% python3 -q
>>> import numpy as np
>>> np.set_printoptions(precision=1, suppress=True, linewidth=120, floatmode="fixed")
>>> def rd(a):
...     return np.round(a, 1) + 0
... 
>>> W0 = np.loadtxt("mat.csv", delimiter=",")
>>> rd(W0)
array([[-0.3, -0.5,  0.0,  0.5,  0.1,  0.2,  0.4, -0.1,  0.0,  0.2, -0.3],
       [ 0.2,  0.1,  0.6,  0.2,  0.0,  0.3,  0.2,  0.6,  0.2, -0.1,  0.3],
       [-0.4,  0.0, -0.3, -0.1,  0.6, -0.1,  0.0,  0.2,  0.4, -0.4, -0.2],
       [-0.3,  0.3, -0.3, -0.2, -0.3,  0.0,  0.6,  0.1,  0.3,  0.2,  0.3],
       [ 0.6, -0.3, -0.1, -0.1,  0.0, -0.4,  0.4, -0.1,  0.2, -0.3,  0.0],
       [-0.3,  0.3,  0.2,  0.2, -0.2, -0.4,  0.3,  0.1, -0.4, -0.4, -0.3],
       [ 0.2, -0.1, -0.4, -0.2, -0.3,  0.3,  0.1,  0.5, -0.2, -0.1, -0.4],
       [ 0.1,  0.3,  0.4, -0.5,  0.3,  0.3,  0.3, -0.2,  0.0,  0.2, -0.4],
       [-0.2, -0.4,  0.1, -0.4,  0.2,  0.0,  0.2,  0.0, -0.5, -0.1,  0.5],
       [-0.3, -0.2,  0.2, -0.2, -0.5,  0.3, -0.1, -0.3,  0.3, -0.5,  0.0],
       [-0.2, -0.3,  0.3, -0.3, -0.2, -0.5, -0.2,  0.3,  0.2,  0.4, -0.2]])
>>> B = W0 / np.sqrt((W0 ** 2).mean(axis=1, keepdims=True))
>>> rd(B[2])
array([-1.2,  0.1, -0.9, -0.3,  2.1, -0.2, -0.1,  0.8,  1.3, -1.3, -0.5])
>>> np.linalg.matrix_rank(B) == np.linalg.matrix_rank(W0)
np.True_
>>> vec = np.array([3, 1, 7, 8, 4, 8, 7, 3, 0, 7, 2])
>>> y = W0 @ vec
>>> b, lr = np.zeros(11), 1 / np.linalg.norm(W0, 2) ** 2
>>> for i in range(250):
...     b -= lr * W0.T @ (W0 @ b - y)
...     if i % 50 == 0: print(i, round(np.linalg.norm(W0 @ b - y), 1))
... 
0 0.0
50 0.0
100 0.0
150 0.0
200 0.0
>>> rd(b)
array([3.0, 1.0, 7.0, 8.0, 4.0, 8.0, 7.0, 3.0, 0.0, 7.0, 2.0])
>>> vec = np.array([3, 2, 1, 2, 0, 3, 9, 0, 8, 9, 0])
>>> rd(np.abs(np.linalg.eigvals(W0)))
array([1.0, 1.0, 1.0, 1.0, 1.0, 1.0, 1.0, 1.0, 1.0, 1.0, 1.0])
>>> [p for p in range(1, 25) if np.allclose(np.linalg.matrix_power(W0, p), np.eye(11))]
[]
>>> rd(W0.T @ (W0 @ vec))
array([3.0, 2.0, 1.0, 2.0, 0.0, 3.0, 9.0, 0.0, 8.0, 9.0, 0.0])
>>> 11 - np.linalg.matrix_rank(W0 - np.eye(11), tol=1e-8)
np.int64(1)
>>> rd((W0 - W0.T) / 2)
array([[ 0.0, -0.3,  0.2,  0.4, -0.3,  0.2,  0.1, -0.1,  0.1,  0.3,  0.0],
       [ 0.3,  0.0,  0.3,  0.0,  0.2,  0.0,  0.2,  0.2,  0.3,  0.0,  0.3],
       [-0.2, -0.3,  0.0,  0.1,  0.3, -0.1,  0.2, -0.1,  0.1, -0.3, -0.2],
       [-0.4,  0.0, -0.1,  0.0, -0.1, -0.1,  0.4,  0.3,  0.4,  0.2,  0.3],
       [ 0.3, -0.2, -0.3,  0.1,  0.0, -0.1,  0.4, -0.2,  0.0,  0.1,  0.1],
       [-0.2,  0.0,  0.1,  0.1,  0.1,  0.0,  0.0, -0.1, -0.2, -0.4,  0.1],
       [-0.1, -0.2, -0.2, -0.4, -0.4,  0.0,  0.0,  0.1, -0.2,  0.0, -0.1],
       [ 0.1, -0.2,  0.1, -0.3,  0.2,  0.1, -0.1,  0.0,  0.0,  0.2, -0.4],
       [-0.1, -0.3, -0.1, -0.4,  0.0,  0.2,  0.2,  0.0,  0.0, -0.2,  0.1],
       [-0.3,  0.0,  0.3, -0.2, -0.1,  0.4,  0.0, -0.2,  0.2,  0.0, -0.2],
       [ 0.0, -0.3,  0.2, -0.3, -0.1, -0.1,  0.1,  0.4, -0.1,  0.2,  0.0]])
>>> rd(np.trace(W0))
np.float64(-2.5)
>>> rd(np.sort(np.abs(np.linalg.eigvals(W0))))
array([1.0, 1.0, 1.0, 1.0, 1.0, 1.0, 1.0, 1.0, 1.0, 1.0, 1.0])
>>> rd(np.abs(np.linalg.eigvals(W0)).max())
np.float64(1.0)
>>> np.allclose(W0 @ W0.T, W0.T @ W0)
True
>>> rd(np.linalg.svd(W0, compute_uv=False))
array([1.0, 1.0, 1.0, 1.0, 1.0, 1.0, 1.0, 1.0, 1.0, 1.0, 1.0])
>>> rd(W0[:, 9] @ W0[:, 4])
np.float64(0.0)
>>> rd(W0 @ W0.T)
array([[1.0, 0.0, 0.0, 0.0, 0.0, 0.0, 0.0, 0.0, 0.0, 0.0, 0.0],
       [0.0, 1.0, 0.0, 0.0, 0.0, 0.0, 0.0, 0.0, 0.0, 0.0, 0.0],
       [0.0, 0.0, 1.0, 0.0, 0.0, 0.0, 0.0, 0.0, 0.0, 0.0, 0.0],
       [0.0, 0.0, 0.0, 1.0, 0.0, 0.0, 0.0, 0.0, 0.0, 0.0, 0.0],
       [0.0, 0.0, 0.0, 0.0, 1.0, 0.0, 0.0, 0.0, 0.0, 0.0, 0.0],
       [0.0, 0.0, 0.0, 0.0, 0.0, 1.0, 0.0, 0.0, 0.0, 0.0, 0.0],
       [0.0, 0.0, 0.0, 0.0, 0.0, 0.0, 1.0, 0.0, 0.0, 0.0, 0.0],
       [0.0, 0.0, 0.0, 0.0, 0.0, 0.0, 0.0, 1.0, 0.0, 0.0, 0.0],
       [0.0, 0.0, 0.0, 0.0, 0.0, 0.0, 0.0, 0.0, 1.0, 0.0, 0.0],
       [0.0, 0.0, 0.0, 0.0, 0.0, 0.0, 0.0, 0.0, 0.0, 1.0, 0.0],
       [0.0, 0.0, 0.0, 0.0, 0.0, 0.0, 0.0, 0.0, 0.0, 0.0, 1.0]])
>>> rd(W0.T @ W0)
array([[1.0, 0.0, 0.0, 0.0, 0.0, 0.0, 0.0, 0.0, 0.0, 0.0, 0.0],
       [0.0, 1.0, 0.0, 0.0, 0.0, 0.0, 0.0, 0.0, 0.0, 0.0, 0.0],
       [0.0, 0.0, 1.0, 0.0, 0.0, 0.0, 0.0, 0.0, 0.0, 0.0, 0.0],
       [0.0, 0.0, 0.0, 1.0, 0.0, 0.0, 0.0, 0.0, 0.0, 0.0, 0.0],
       [0.0, 0.0, 0.0, 0.0, 1.0, 0.0, 0.0, 0.0, 0.0, 0.0, 0.0],
       [0.0, 0.0, 0.0, 0.0, 0.0, 1.0, 0.0, 0.0, 0.0, 0.0, 0.0],
       [0.0, 0.0, 0.0, 0.0, 0.0, 0.0, 1.0, 0.0, 0.0, 0.0, 0.0],
       [0.0, 0.0, 0.0, 0.0, 0.0, 0.0, 0.0, 1.0, 0.0, 0.0, 0.0],
       [0.0, 0.0, 0.0, 0.0, 0.0, 0.0, 0.0, 0.0, 1.0, 0.0, 0.0],
       [0.0, 0.0, 0.0, 0.0, 0.0, 0.0, 0.0, 0.0, 0.0, 1.0, 0.0],
       [0.0, 0.0, 0.0, 0.0, 0.0, 0.0, 0.0, 0.0, 0.0, 0.0, 1.0]])
>>> rd(np.linalg.pinv(W0))
array([[-0.3,  0.2, -0.4, -0.3,  0.6, -0.3,  0.2,  0.1, -0.2, -0.3, -0.2],
       [-0.5,  0.1,  0.0,  0.3, -0.3,  0.3, -0.1,  0.3, -0.4, -0.2, -0.3],
       [ 0.0,  0.6, -0.3, -0.3, -0.1,  0.2, -0.4,  0.4,  0.1,  0.2,  0.3],
       [ 0.5,  0.2, -0.1, -0.2, -0.1,  0.2, -0.2, -0.5, -0.4, -0.2, -0.3],
       [ 0.1,  0.0,  0.6, -0.3,  0.0, -0.2, -0.3,  0.3,  0.2, -0.5, -0.2],
       [ 0.2,  0.3, -0.1,  0.0, -0.4, -0.4,  0.3,  0.3,  0.0,  0.3, -0.5],
       [ 0.4,  0.2,  0.0,  0.6,  0.4,  0.3,  0.1,  0.3,  0.2, -0.1, -0.2],
       [-0.1,  0.6,  0.2,  0.1, -0.1,  0.1,  0.5, -0.2,  0.0, -0.3,  0.3],
       [ 0.0,  0.2,  0.4,  0.3,  0.2, -0.4, -0.2,  0.0, -0.5,  0.3,  0.2],
       [ 0.2, -0.1, -0.4,  0.2, -0.3, -0.4, -0.1,  0.2, -0.1, -0.5,  0.4],
       [-0.3,  0.3, -0.2,  0.3,  0.0, -0.3, -0.4, -0.4,  0.5,  0.0, -0.2]])
>>> M = np.loadtxt("data.csv", delimiter=",")
>>> M
array([[ 0.0, -1.0, -1.0,  0.0, -2.0,  0.0,  0.0,  0.0,  1.0, -2.0,  2.0],
       [ 0.0,  0.0,  1.0, -1.0,  2.0,  0.0,  1.0, -2.0,  1.0,  2.0, -1.0],
       [ 0.0,  0.0,  0.0,  2.0,  0.0,  1.0, -2.0, -2.0,  1.0, -2.0,  1.0],
       [ 0.0,  0.0,  0.0,  0.0,  1.0, -2.0, -1.0,  1.0, -2.0,  2.0, -2.0],
       [ 0.0,  0.0,  0.0,  0.0,  0.0, -1.0, -1.0, -1.0,  0.0,  0.0,  0.0],
       [ 0.0,  0.0,  0.0,  0.0,  0.0,  0.0,  0.0,  1.0,  0.0, -2.0, -1.0],
       [ 0.0,  0.0,  0.0,  0.0,  0.0,  0.0,  0.0,  0.0, -1.0,  0.0,  1.0],
       [ 0.0,  0.0,  0.0,  0.0,  0.0,  0.0,  0.0,  0.0,  0.0, -1.0, -1.0],
       [ 0.0,  0.0,  0.0,  0.0,  0.0,  0.0,  0.0,  0.0,  0.0,  0.0, -1.0],
       [ 0.0,  0.0,  0.0,  0.0,  0.0,  0.0,  0.0,  0.0,  0.0,  0.0, -2.0],
       [ 0.0,  0.0,  0.0,  0.0,  0.0,  0.0,  0.0,  0.0,  0.0,  0.0,  0.0]])
>>> # triangular, det is the product of the diagonal
>>> np.allclose(M @ M.T, M.T @ M)
False
>>> rd(np.abs(np.linalg.eigvals(M)).max())
np.float64(0.0)
>>> rd(np.linalg.det(M))
np.float64(0.0)
>>> rd(M @ np.linalg.pinv(M) @ M)
array([[ 0.0, -1.0, -1.0,  0.0, -2.0,  0.0,  0.0,  0.0,  1.0, -2.0,  2.0],
       [ 0.0,  0.0,  1.0, -1.0,  2.0,  0.0,  1.0, -2.0,  1.0,  2.0, -1.0],
       [ 0.0,  0.0,  0.0,  2.0,  0.0,  1.0, -2.0, -2.0,  1.0, -2.0,  1.0],
       [ 0.0,  0.0,  0.0,  0.0,  1.0, -2.0, -1.0,  1.0, -2.0,  2.0, -2.0],
       [ 0.0,  0.0,  0.0,  0.0,  0.0, -1.0, -1.0, -1.0,  0.0,  0.0,  0.0],
       [ 0.0,  0.0,  0.0,  0.0,  0.0,  0.0,  0.0,  1.0,  0.0, -2.0, -1.0],
       [ 0.0,  0.0,  0.0,  0.0,  0.0,  0.0,  0.0,  0.0, -1.0,  0.0,  1.0],
       [ 0.0,  0.0,  0.0,  0.0,  0.0,  0.0,  0.0,  0.0,  0.0, -1.0, -1.0],
       [ 0.0,  0.0,  0.0,  0.0,  0.0,  0.0,  0.0,  0.0,  0.0,  0.0, -1.0],
       [ 0.0,  0.0,  0.0,  0.0,  0.0,  0.0,  0.0,  0.0,  0.0,  0.0, -2.0],
       [ 0.0,  0.0,  0.0,  0.0,  0.0,  0.0,  0.0,  0.0,  0.0,  0.0,  0.0]])
>>> rd(np.trace(np.linalg.pinv(M) @ M))
np.float64(9.0)
>>> np.unique(M.round(6), axis=0).shape
(11, 11)
>>> np.allclose(M[:-1].T @ np.linalg.lstsq(M[:-1].T, M[-1])[0], M[-1])
True
>>> left, s, Vt = np.linalg.svd(M)
>>> vecs = Vt[:(s > 1e-8).sum()]
>>> rng = np.random.default_rng(3877)
>>> vec = M[3] + -3 * M[10] + rng.integers(2) * np.eye(11)[3]
>>> vec
array([ 0.0,  0.0,  0.0,  0.0,  1.0, -2.0, -1.0,  1.0, -2.0,  2.0, -2.0])
>>> rd(np.linalg.norm(vec - vecs.T @ vecs @ vec))
np.float64(0.0)
>>> rd(np.diag(vecs.T @ vecs))
array([0.0, 1.0, 0.5, 0.8, 0.9, 0.9, 0.9, 1.0, 1.0, 1.0, 1.0])
>>> vec = np.array([2, -1, -2, 1, 1, 1, 0, -2, -1, 1, 0])
>>> M @ vec
array([-2.0,  4.0,  4.0,  1.0,  1.0, -4.0,  1.0, -1.0,  0.0,  0.0,  0.0])
>>> np.linalg.norm(M @ vec) <= np.linalg.norm(M, 2) * np.linalg.norm(vec) + 1e-9
np.True_
>>> M @ np.ones(11)
array([-3.0,  3.0, -1.0, -3.0, -3.0, -2.0,  0.0, -2.0, -1.0, -2.0,  0.0])
>>> J = np.loadtxt("layer16.csv", delimiter=",")
>>> J
array([[ 3.0,  1.1, -0.3,  3.1,  3.1,  0.1,  0.0,  0.0],
       [ 3.1,  1.2, -0.2,  3.0,  3.0, -0.1,  0.0, -0.2],
       [ 3.1,  1.0,  0.0,  3.1,  2.9, -0.2,  0.0,  0.1],
       [ 3.0,  1.0,  0.0,  3.0,  3.2,  0.2, -0.1,  0.1],
       [ 3.0,  0.9, -0.2,  3.0,  3.2,  0.1, -0.1, -0.1],
       [ 3.0,  1.0,  0.1,  3.1,  3.1,  0.0,  0.0,  0.3],
       [ 2.8,  1.0,  0.0,  3.1,  3.1,  0.0,  0.0, -0.1],
       [ 3.0,  1.1,  0.0,  3.2,  3.0,  0.0, -0.2,  0.0],
       [ 2.9,  0.9,  0.1,  2.9,  2.9, -0.1,  0.0,  0.2],
       [ 3.2,  1.2,  0.0,  2.9,  3.0, -0.1,  0.1,  0.0],
       [ 3.1,  0.9,  3.0,  2.9,  2.9,  0.1,  0.9,  2.1],
       [ 3.1,  1.0,  3.1,  2.9,  3.1,  0.0,  0.9,  1.9],
       [ 3.1,  1.1,  3.1,  3.0,  3.1,  0.0,  1.0,  2.0],
       [ 2.9,  0.9,  3.1,  3.2,  3.1,  0.0,  1.0,  1.9],
       [ 3.1,  0.9,  3.0,  2.9,  3.1,  0.0,  1.0,  1.9],
       [ 3.1,  0.8,  3.1,  3.0,  2.9,  0.0,  1.0,  2.3],
       [ 2.9,  1.0,  3.0,  3.1,  2.9,  0.0,  0.8,  1.9],
       [ 2.8,  1.2,  3.0,  2.9,  3.0,  0.1,  0.9,  2.1],
       [ 3.1,  1.0,  3.0,  2.9,  3.1, -0.1,  1.1,  1.9],
       [ 3.0,  0.9,  3.1,  3.0,  2.8,  0.1,  0.9,  2.2]])
>>> C = J[[14, 0]].astype(float)
>>> for _ in range(7):
...     z = np.linalg.norm(J[:, None] - C, axis=-1).argmin(axis=1)
...     C = np.array([J[z == j].mean(axis=0) for j in range(2)])
... 
>>> z
array([1, 1, 1, 1, 1, 1, 1, 1, 1, 1, 0, 0, 0, 0, 0, 0, 0, 0, 0, 0])
>>> rd(C[1] - C[0])
array([ 0.0,  0.1, -3.1,  0.1,  0.0,  0.0, -1.0, -2.0])
>>> rd(C)
array([[3.0, 1.0, 3.0, 3.0, 3.0, 0.0, 1.0, 2.0],
       [3.0, 1.0, 0.0, 3.0, 3.0, 0.0, 0.0, 0.0]])
>>> np.abs(C[1] - C[0]).argmax()
np.int64(2)
>>> np.bincount(z)
array([10, 10])
>>> X = np.loadtxt("test5.csv", delimiter=",")
>>> X
array([[58.2, 61.2, 42.2, -1.1, 22.3, 60.2,  0.8,  0.6],
       [60.9, 58.4, 40.1, -1.5, 18.1, 60.3, -0.3,  0.7],
       [60.6, 60.5, 40.9, -0.6, 20.8, 57.8,  1.7, -0.5],
       [60.0, 59.0, 38.8,  0.2, 19.9, 59.6,  0.7, -0.5],
       [59.1, 59.9, 39.9,  1.0, 19.9, 62.0, -0.7,  2.1],
       [63.0, 59.3, 43.7, -1.5, 20.1, 61.0, -0.8, -0.4],
       [60.8, 58.7, 40.3, -0.3, 19.7, 58.9,  0.5,  0.1],
       [59.5, 59.2, 39.8,  1.0, 19.6, 60.4, -0.2, -1.3],
       [60.0, 62.1, 39.4, -0.6, 19.6, 60.6, -0.1, -0.7],
       [58.3, 60.2, 39.0,  0.6, 21.5, 60.4, -0.5, -1.2],
       [58.9, 60.3, 39.8, -1.2, 19.2, 60.4,  1.4, -1.8],
       [60.0, 60.4, 37.9,  0.0, 20.0, 60.7,  0.1, -0.4],
       [57.3, 59.4, 40.3,  0.3, 21.6, 58.5,  1.2, -0.5],
       [60.1, 60.6, 39.8, -1.4, 20.3, 61.9,  0.1, -0.1],
       [60.9, 58.3, 39.0,  1.0, 20.6, 63.1,  0.5, -0.8],
       [61.4, 59.7, 39.2,  1.1, 20.8, 60.3,  0.0,  1.3],
       [59.9, 60.7, 40.2, -0.1, 20.2, 60.6, -0.9, -0.2],
       [59.8, 59.7, 39.4,  1.9, 19.9, 60.1, -1.5, -0.4],
       [58.2, 61.3, 42.1,  0.4, 19.1, 58.8,  0.2, -0.8],
       [60.7, 59.3, 41.5,  0.8, 19.7, 60.4, -0.2,  1.7],
       [58.6, 57.2, 42.2, -1.0, 21.5, 62.8,  0.3,  0.6],
       [59.3, 62.4, 39.5, -0.6, 20.7, 60.9, -0.1,  1.5],
       [60.2, 58.3, 39.7, -0.1, 19.3, 61.8, -0.3,  0.0],
       [59.2, 59.9, 39.2,  1.1, 20.4, 60.3, -0.6,  0.2],
       [59.8, 60.9, 40.3,  0.5, 19.1, 59.9,  0.3,  1.5],
       [60.3, 58.8, 39.4, -0.3, 20.6, 60.0, -1.3,  1.1],
       [58.0, 60.5, 40.9,  2.3, 19.1, 58.5,  1.7, -0.8],
       [60.6, 59.9, 38.4, -0.1, 18.1, 61.6, -1.0, -0.7],
       [60.2, 58.3, 40.0,  0.7, 19.6, 59.1, -0.6,  0.8],
       [61.8, 59.9, 40.2,  1.3, 19.8, 60.0, -0.4,  0.8],
       [60.3, 59.8, 40.5, -0.1, 20.2, 60.8, -1.4,  0.0],
       [61.2, 59.9, 41.5, -1.9, 20.9, 59.9, -0.4,  1.2],
       [59.8, 60.1, 41.5,  0.3, 20.6, 59.4,  1.1, -0.1]])
>>> left, s, Vt = np.linalg.svd(X)
>>> rd(s)
array([650.6,   8.4,   7.5,   6.4,   5.6,   5.2,   4.4,   3.6])
>>> np.argmax(s[:-1] / (s[1:] + 1e-6)) + 1
np.int64(1)
>>> B = left[:, :1] @ np.diag(s[:1]) @ Vt[:1]
>>> rd(np.linalg.norm(X - B, 2)), rd(s[1])
(np.float64(8.4), np.float64(8.4))
>>> np.linalg.matrix_rank(X, rtol=0.05)
np.int64(1)
